$ python -q
>>> import numpy as np
>>> np.set_printoptions(suppress=True, linewidth=120)
>>> tidy = lambda a: np.round(a, 2) + 0
>>> data = np.loadtxt("layer11.csv", delimiter=",")
>>> data
array([[ 2., -1.,  0.,  0.,  0.,  0.,  0.,  0.,  0.,  0.,  0.],
       [-1.,  0., -1.,  0.,  0.,  0.,  0.,  0.,  0.,  0.,  0.],
       [ 0., -1.,  3., -1.,  0.,  0.,  0.,  0.,  0.,  0.,  0.],
       [ 0.,  0., -1.,  2., -1.,  0.,  0.,  0.,  0.,  0.,  0.],
       [ 0.,  0.,  0., -1.,  3., -1.,  0.,  0.,  0.,  0.,  0.],
       [ 0.,  0.,  0.,  0., -1.,  0., -1.,  0.,  0.,  0.,  0.],
       [ 0.,  0.,  0.,  0.,  0., -1.,  3., -1.,  0.,  0.,  0.],
       [ 0.,  0.,  0.,  0.,  0.,  0., -1.,  2., -1.,  0.,  0.],
       [ 0.,  0.,  0.,  0.,  0.,  0.,  0., -1.,  3., -1.,  0.],
       [ 0.,  0.,  0.,  0.,  0.,  0.,  0.,  0., -1.,  1., -1.],
       [ 0.,  0.,  0.,  0.,  0.,  0.,  0.,  0.,  0., -1.,  3.]])
>>> rng = np.random.default_rng(8995)
>>> other = data + rng.integers(-2, 3, (11, 10)) @ rng.integers(-2, 3, (10, 11))
>>> other
array([[ -3.,   4.,   6.,   1.,   2., -10.,  -7.,   4.,  10.,   8.,  -2.],
       [  0.,  -5.,   4.,   6.,   6.,   7.,   9.,  -1.,   0.,   6.,   6.],
       [  6.,   1.,   1.,   0.,   1.,  -3.,  -1.,   3.,   2.,   8.,  -5.],
       [ -4.,   2.,   0.,  13.,  -7.,   3.,   6.,   1.,   5.,  -8.,   5.],
       [ -2.,   2.,  -1.,   9.,   0.,  -7.,   7.,   8.,  -6.,  12.,  12.],
       [ -4.,  -2.,   3.,   7.,   4.,  -3.,  13.,  -2.,  -5.,   6.,  10.],
       [  2.,  -6.,  10.,   2.,   9.,   4.,   4.,  -7.,  -2.,  -2.,   7.],
       [ -2.,  -8.,   2.,   1.,  -1.,  -2.,  -3.,  -2.,  11.,   4.,  -1.],
       [  3.,  -3.,   5.,  -5.,   6.,  -2., -11.,  -4.,  14.,   7.,  -8.],
       [ -3.,  -2.,   5.,   7.,  -3., -10.,  -9.,   8.,   2.,  12.,   9.],
       [  6.,  -5.,  -7.,   1.,  -6.,   7., -11.,   2.,   8.,  -1.,  -7.]])
>>> np.linalg.matrix_rank(other - data, tol=1e-8)
np.int64(10)
>>> np.abs(other - data).sum(axis=1)
array([60., 52., 34., 52., 69., 61., 52., 39., 65., 71., 63.])
>>> ang = np.radians(90)
>>> Rm = np.eye(11)
>>> Rm[0, 0] = Rm[4, 4] = np.cos(ang)
>>> Rm[0, 4], Rm[4, 0] = -np.sin(ang), np.sin(ang)
>>> tidy(Rm)
array([[ 0.,  0.,  0.,  0., -1.,  0.,  0.,  0.,  0.,  0.,  0.],
       [ 0.,  1.,  0.,  0.,  0.,  0.,  0.,  0.,  0.,  0.,  0.],
       [ 0.,  0.,  1.,  0.,  0.,  0.,  0.,  0.,  0.,  0.,  0.],
       [ 0.,  0.,  0.,  1.,  0.,  0.,  0.,  0.,  0.,  0.,  0.],
       [ 1.,  0.,  0.,  0.,  0.,  0.,  0.,  0.,  0.,  0.,  0.],
       [ 0.,  0.,  0.,  0.,  0.,  1.,  0.,  0.,  0.,  0.,  0.],
       [ 0.,  0.,  0.,  0.,  0.,  0.,  1.,  0.,  0.,  0.,  0.],
       [ 0.,  0.,  0.,  0.,  0.,  0.,  0.,  1.,  0.,  0.,  0.],
       [ 0.,  0.,  0.,  0.,  0.,  0.,  0.,  0.,  1.,  0.,  0.],
       [ 0.,  0.,  0.,  0.,  0.,  0.,  0.,  0.,  0.,  1.,  0.],
       [ 0.,  0.,  0.,  0.,  0.,  0.,  0.,  0.,  0.,  0.,  1.]])
>>> other = data @ Rm.T
>>> np.allclose(data @ data.T, other @ other.T)
True
>>> tidy(other)
array([[ 0., -1.,  0.,  0.,  2.,  0.,  0.,  0.,  0.,  0.,  0.],
       [ 0.,  0., -1.,  0., -1.,  0.,  0.,  0.,  0.,  0.,  0.],
       [ 0., -1.,  3., -1.,  0.,  0.,  0.,  0.,  0.,  0.,  0.],
       [ 1.,  0., -1.,  2.,  0.,  0.,  0.,  0.,  0.,  0.,  0.],
       [-3.,  0.,  0., -1.,  0., -1.,  0.,  0.,  0.,  0.,  0.],
       [ 1.,  0.,  0.,  0.,  0.,  0., -1.,  0.,  0.,  0.,  0.],
       [ 0.,  0.,  0.,  0.,  0., -1.,  3., -1.,  0.,  0.,  0.],
       [ 0.,  0.,  0.,  0.,  0.,  0., -1.,  2., -1.,  0.,  0.],
       [ 0.,  0.,  0.,  0.,  0.,  0.,  0., -1.,  3., -1.,  0.],
       [ 0.,  0.,  0.,  0.,  0.,  0.,  0.,  0., -1.,  1., -1.],
       [ 0.,  0.,  0.,  0.,  0.,  0.,  0.,  0.,  0., -1.,  3.]])
>>> tidy(np.linalg.det(Rm)), np.trace(Rm)
(np.float64(1.0), np.float64(9.0))
>>> np.allclose(np.linalg.norm(data, axis=1), np.linalg.norm(other, axis=1))
True
>>> x0 = np.array([0, 4, 2, 5, -3, -4, -4, -4, 5, 0, 5])
>>> data * x0
array([[  0.,  -4.,   0.,   0.,  -0.,  -0.,  -0.,  -0.,   0.,   0.,   0.],
       [ -0.,   0.,  -2.,   0.,  -0.,  -0.,  -0.,  -0.,   0.,   0.,   0.],
       [  0.,  -4.,   6.,  -5.,  -0.,  -0.,  -0.,  -0.,   0.,   0.,   0.],
       [  0.,   0.,  -2.,  10.,   3.,  -0.,  -0.,  -0.,   0.,   0.,   0.],
       [  0.,   0.,   0.,  -5.,  -9.,   4.,  -0.,  -0.,   0.,   0.,   0.],
       [  0.,   0.,   0.,   0.,   3.,  -0.,   4.,  -0.,   0.,   0.,   0.],
       [  0.,   0.,   0.,   0.,  -0.,   4., -12.,   4.,   0.,   0.,   0.],
       [  0.,   0.,   0.,   0.,  -0.,  -0.,   4.,  -8.,  -5.,   0.,   0.],
       [  0.,   0.,   0.,   0.,  -0.,  -0.,  -0.,   4.,  15.,  -0.,   0.],
       [  0.,   0.,   0.,   0.,  -0.,  -0.,  -0.,  -0.,  -5.,   0.,  -5.],
       [  0.,   0.,   0.,   0.,  -0.,  -0.,  -0.,  -0.,   0.,  -0.,  15.]])
>>> (data * x0).sum(axis=1)
array([ -4.,  -2.,  -3.,  11., -10.,   7.,  -4.,  -9.,  19., -10.,  15.])
>>> data @ x0
array([ -4.,  -2.,  -3.,  11., -10.,   7.,  -4.,  -9.,  19., -10.,  15.])
>>> np.linalg.norm(data @ x0) <= np.linalg.norm(data, 2) * np.linalg.norm(x0) + 1e-9
np.True_
>>> data @ np.ones(11)
array([ 1., -2.,  1.,  0.,  1., -2.,  1.,  0.,  1., -1.,  2.])
>>> data @ np.eye(11)[0]
array([ 2., -1.,  0.,  0.,  0.,  0.,  0.,  0.,  0.,  0.,  0.])
>>> data @ (2 * x0)
array([ -8.,  -4.,  -6.,  22., -20.,  14.,  -8., -18.,  38., -20.,  30.])
>>> def softmax(z):
...     e = np.exp(z - z.max(axis=-1, keepdims=True))
...     return e / e.sum(axis=-1, keepdims=True)
... 
>>> tidy(softmax(data[10] + 5))
array([0.03, 0.03, 0.03, 0.03, 0.03, 0.03, 0.03, 0.03, 0.03, 0.01, 0.68])
>>> S = data @ data.T / np.sqrt(11)
>>> tidy(softmax(S))
array([[0.31, 0.04, 0.09, 0.07, 0.07, 0.07, 0.07, 0.07, 0.07, 0.07, 0.07],
       [0.05, 0.16, 0.04, 0.12, 0.09, 0.09, 0.09, 0.09, 0.09, 0.09, 0.09],
       [0.04, 0.01, 0.75, 0.01, 0.04, 0.03, 0.03, 0.03, 0.03, 0.03, 0.03],
       [0.07, 0.09, 0.01, 0.4 , 0.01, 0.09, 0.07, 0.07, 0.07, 0.07, 0.07],
       [0.03, 0.03, 0.04, 0.01, 0.75, 0.01, 0.04, 0.03, 0.03, 0.03, 0.03],
       [0.09, 0.09, 0.09, 0.12, 0.04, 0.16, 0.04, 0.12, 0.09, 0.09, 0.09],
       [0.03, 0.03, 0.03, 0.03, 0.04, 0.01, 0.75, 0.01, 0.04, 0.03, 0.03],
       [0.07, 0.07, 0.07, 0.07, 0.07, 0.09, 0.01, 0.4 , 0.01, 0.09, 0.07],
       [0.03, 0.03, 0.03, 0.03, 0.03, 0.03, 0.04, 0.01, 0.75, 0.01, 0.04],
       [0.09, 0.09, 0.09, 0.09, 0.09, 0.09, 0.09, 0.12, 0.03, 0.22, 0.03],
       [0.03, 0.03, 0.03, 0.03, 0.03, 0.03, 0.03, 0.03, 0.04, 0.01, 0.68]])
>>> W = np.array([[-2, 3, 5, -5],
...     [-5, 0, 4, 4],
...     [2, 5, 1, 4],
...     [3, 0, 4, 0],
...     [4, 4, 5, -3],
...     [4, -1, -5, 2],
...     [3, 3, -5, 5],
...     [0, -4, -5, 1],
...     [-3, 2, -1, 1],
...     [4, -3, 3, -2],
...     [-5, -5, 0, -4]])
>>> b = np.array([2, 0, 0, 0])
>>> hid = np.maximum(data @ W + b, 0)
>>> (hid > 0).astype(int)
array([[1, 1, 1, 0],
       [1, 0, 0, 1],
       [1, 1, 0, 1],
       [1, 0, 1, 0],
       [1, 1, 1, 0],
       [0, 0, 0, 0],
       [1, 1, 0, 1],
       [1, 0, 0, 0],
       [0, 1, 0, 1],
       [1, 0, 1, 1],
       [0, 0, 0, 0]])
>>> tidy((hid > 0).mean(axis=0))
array([0.73, 0.45, 0.36, 0.45])
>>> hid
array([[ 3.,  6.,  6.,  0.],
       [ 2.,  0.,  0.,  1.],
       [10., 15.,  0.,  8.],
       [ 2.,  0.,  2.,  0.],
       [ 7., 13., 16.,  0.],
       [ 0.,  0.,  0.,  0.],
       [ 7., 14.,  0., 12.],
       [ 2.,  0.,  0.,  0.],
       [ 0., 13.,  0.,  4.],
       [14.,  0.,  4.,  1.],
       [ 0.,  0.,  0.,  0.]])
>>> basis = np.array([[-3, -3], [3, -3], [2, 2], [2, 0]])
>>> W @ basis
array([[ 15,   7],
       [ 31,  23],
       [ 19, -19],
       [ -1,  -1],
       [  4, -14],
       [-21, -19],
       [  0, -28],
       [-20,   2],
       [ 15,   1],
       [-19,   3],
       [ -8,  30]])
>>> hid @ basis
array([[ 21., -15.],
       [ -4.,  -6.],
       [ 31., -75.],
       [ -2.,  -2.],
       [ 50., -28.],
       [  0.,   0.],
       [ 45., -63.],
       [ -6.,  -6.],
       [ 47., -39.],
       [-32., -34.],
       [  0.,   0.]])
>>> M = np.load("w.npy")
>>> M
array([[ -1.28,   8.08,  -0.85,  -1.2 ,  -9.58,  -7.  ,  13.7 ],
       [  0.64,  11.54, -12.42,   4.59,  -7.94,  -5.74,   1.1 ],
       [  1.12,  12.45, -10.67,   2.87,  -6.99,  -5.07,   2.56],
       [  1.  ,  12.69, -12.15,   4.8 ,  -7.32,  -6.97,   2.72],
       [  0.91,  11.54, -11.25,   1.51,  -7.09,  -7.02,   4.71],
       [ -1.34,  13.85, -11.69,   4.93,  -7.52,  -7.88,   2.73],
       [  2.1 ,  10.83, -11.67,   4.74,  -6.55,  -8.81,   4.98],
       [ -2.19,   9.68,  -2.92,  -3.27,  -9.5 ,  -5.9 ,  13.43],
       [ -2.88,   9.78,   0.47,  -2.6 , -10.99,  -7.72,  12.92],
       [ -2.99,   8.85,  -1.36,  -3.72, -10.31,  -6.11,  12.64],
       [ -0.66,  10.51,  -2.95,  -1.48, -10.03,  -6.45,  14.73],
       [ -0.7 ,  11.37,  -9.91,   3.16,  -5.82,  -7.05,   3.31],
       [ -2.34,   9.04,  -0.09,  -1.6 ,  -9.07,  -6.12,  14.71],
       [  3.18,  13.18, -10.64,   3.72,  -9.58,  -6.98,   3.31],
       [ -2.52,   8.62,  -1.55,  -2.4 ,  -9.32,  -6.66,  13.73],
       [ -1.03,   9.76,  -0.97,  -3.51, -10.44,  -5.63,  14.05],
       [ -0.1 ,   9.51,  -1.42,  -2.7 ,  -9.25,  -6.52,  15.69],
       [ -0.52,   8.23,  -1.82,  -2.69,  -8.93,  -6.58,  13.88],
       [ -0.13,  13.62, -12.85,   3.3 ,  -8.61,  -9.6 ,   3.21],
       [ -2.29,  10.21,  -1.15,  -2.53, -10.27,  -6.62,  16.2 ],
       [ -0.84,   9.65,   0.18,  -3.6 , -10.45,  -6.66,  14.05],
       [ -1.33,   8.43,  -1.55,  -2.02,  -8.78,  -5.01,  12.22],
       [ -0.34,  12.42, -11.56,   3.36,  -6.56,  -6.18,   2.17],
       [  3.26,  14.33, -12.93,   5.21,  -7.24,  -6.54,   4.06],
       [ -2.34,   8.64,  -1.61,  -4.59,  -9.93,  -6.04,  13.56],
       [  0.8 ,  13.96, -12.1 ,   4.48,  -7.1 ,  -6.4 ,   3.08],
       [  2.41,  13.16, -10.32,   3.34,  -7.24,  -6.61,   4.49],
       [ -4.43,   8.51,   0.22,  -3.28,  -8.88,  -5.45,  14.74],
       [ -2.53,   9.09,  -2.48,  -1.89, -10.45,  -7.59,  13.8 ],
       [  1.38,  12.15,  -9.53,   2.22,  -6.52,  -5.78,   3.38],
       [  1.3 ,  13.8 , -10.95,   3.59,  -7.6 ,  -6.76,   2.55],
       [ -3.11,  10.42,  -2.34,  -1.75, -12.18,  -4.51,  13.2 ],
       [ -1.87,   8.73,  -1.45,  -3.39,  -9.91,  -6.72,  14.7 ],
       [  1.33,  12.39, -11.28,   3.88,  -6.52,  -5.05,   2.92],
       [  0.36,  12.82, -11.57,   5.77,  -6.45,  -6.56,   2.58],
       [ -0.15,  12.76, -10.58,   6.06,  -8.79,  -6.45,   2.41],
       [ -1.56,  10.24,   0.02,  -3.14,  -9.08,  -6.77,  13.91],
       [  1.47,  12.39, -10.8 ,   1.61,  -7.66,  -6.55,   1.87],
       [ -2.99,   7.23,  -1.04,  -2.39, -10.13,  -6.78,  14.19],
       [  2.34,  14.03, -11.98,   4.31,  -6.06,  -6.66,   3.8 ],
       [ -1.81,  10.02,  -0.99,  -3.26, -10.24,  -7.49,  14.48],
       [ -3.85,   9.94,  -0.1 ,  -3.48, -10.18,  -5.96,  16.05],
       [ -2.57,   9.61,  -0.35,  -2.71,  -9.82,  -6.42,  14.64],
       [  0.08,  12.59, -11.86,   3.18,  -6.5 ,  -5.88,   4.48],
       [  1.39,  11.81, -11.78,   3.62,  -6.49,  -6.54,   2.87],
       [  0.7 ,  13.34, -12.66,   3.92,  -5.67,  -8.33,   6.03],
       [ -0.99,   8.96,  -2.07,  -4.81, -10.87,  -6.83,  13.22],
       [  0.05,   8.14,  -2.03,  -3.71, -10.52,  -5.56,  14.43],
       [  2.92,  12.92, -10.29,   5.76,  -7.6 ,  -8.4 ,   3.55]])
>>> Xs = M - M.mean(axis=0)
>>> vecs = np.linalg.svd(Xs)[2][:2]
>>> other = Xs - Xs @ vecs.T @ vecs
>>> tidy(other.std(axis=0))
array([0.77, 0.8 , 0.65, 0.85, 0.88, 0.82, 0.48])
>>> tidy(np.cov(Xs @ vecs.T, rowvar=False))
array([[76.85,  0.  ],
       [ 0.  ,  1.54]])
